In [1]: import numpy as np

In [2]: from numpy import linalg as LA

In [3]: np.set_printoptions(precision=3, suppress=True, linewidth=120, sign=" ")

In [4]: tidy = lambda a: np.round(a, 3) + 0

In [5]: Y = np.array([[8, 8, 4, 7],
   ...:     [9, 9, 7, 9],
   ...:     [5, 3, 8, 2],
   ...:     [0, 3, 5, 4],
   ...:     [1, 6, 0, 3],
   ...:     [6, 2, 7, 6]])

In [6]: J = np.block([[np.zeros((6, 6)), Y], [Y.T, np.zeros((4, 4))]])

In [7]: print(J)
[[ 0.  0.  0.  0.  0.  0.  8.  8.  4.  7.]
 [ 0.  0.  0.  0.  0.  0.  9.  9.  7.  9.]
 [ 0.  0.  0.  0.  0.  0.  5.  3.  8.  2.]
 [ 0.  0.  0.  0.  0.  0.  0.  3.  5.  4.]
 [ 0.  0.  0.  0.  0.  0.  1.  6.  0.  3.]
 [ 0.  0.  0.  0.  0.  0.  6.  2.  7.  6.]
 [ 8.  9.  5.  0.  1.  6.  0.  0.  0.  0.]
 [ 8.  9.  3.  3.  6.  2.  0.  0.  0.  0.]
 [ 4.  7.  8.  5.  0.  7.  0.  0.  0.  0.]
 [ 7.  9.  2.  4.  3.  6.  0.  0.  0.  0.]]

In [8]: # symmetric, so the eigenvalues are real

In [9]: print(tidy(np.abs(LA.eigvals(J)).max()))
26.908

In [10]: print(tidy(np.sort(np.abs(LA.eigvals(J)))))
[  0.      0.      2.964   2.964   4.271   4.271   7.545   7.545  26.908  26.908]

In [11]: print(tidy(LA.matrix_power(J, 3)))
[[    0.     0.     0.     0.     0.     0.  5090.  4935.  4595.  5009.]
 [    0.     0.     0.     0.     0.     0.  6378.  6130.  5867.  6277.]
 [    0.     0.     0.     0.     0.     0.  3357.  3053.  3291.  3227.]
 [    0.     0.     0.     0.     0.     0.  2163.  2089.  2135.  2180.]
 [    0.     0.     0.     0.     0.     0.  1833.  1951.  1572.  1881.]
 [    0.     0.     0.     0.     0.     0.  3953.  3620.  3793.  3839.]
 [ 5090.  6378.  3357.  2163.  1833.  3953.     0.     0.     0.     0.]
 [ 4935.  6130.  3053.  2089.  1951.  3620.     0.     0.     0.     0.]
 [ 4595.  5867.  3291.  2135.  1572.  3793.     0.     0.     0.     0.]
 [ 5009.  6277.  3227.  2180.  1881.  3839.     0.     0.     0.     0.]]

In [12]: print(J @ J)
[[ 193.  235.  110.   72.   77.  134.    0.    0.    0.    0.]
 [ 235.  292.  146.   98.   90.  175.    0.    0.    0.    0.]
 [ 110.  146.  102.   57.   29.  104.    0.    0.    0.    0.]
 [  72.   98.   57.   50.   30.   65.    0.    0.    0.    0.]
 [  77.   90.   29.   30.   46.   36.    0.    0.    0.    0.]
 [ 134.  175.  104.   65.   36.  125.    0.    0.    0.    0.]
 [   0.    0.    0.    0.    0.    0.  207.  178.  177.  186.]
 [   0.    0.    0.    0.    0.    0.  178.  203.  148.  185.]
 [   0.    0.    0.    0.    0.    0.  177.  148.  203.  169.]
 [   0.    0.    0.    0.    0.    0.  186.  185.  169.  195.]]

In [13]: print((J + J.T) / 2)
[[ 0.  0.  0.  0.  0.  0.  8.  8.  4.  7.]
 [ 0.  0.  0.  0.  0.  0.  9.  9.  7.  9.]
 [ 0.  0.  0.  0.  0.  0.  5.  3.  8.  2.]
 [ 0.  0.  0.  0.  0.  0.  0.  3.  5.  4.]
 [ 0.  0.  0.  0.  0.  0.  1.  6.  0.  3.]
 [ 0.  0.  0.  0.  0.  0.  6.  2.  7.  6.]
 [ 8.  9.  5.  0.  1.  6.  0.  0.  0.  0.]
 [ 8.  9.  3.  3.  6.  2.  0.  0.  0.  0.]
 [ 4.  7.  8.  5.  0.  7.  0.  0.  0.  0.]
 [ 7.  9.  2.  4.  3.  6.  0.  0.  0.  0.]]

In [14]: print(np.trace(J))
0.0
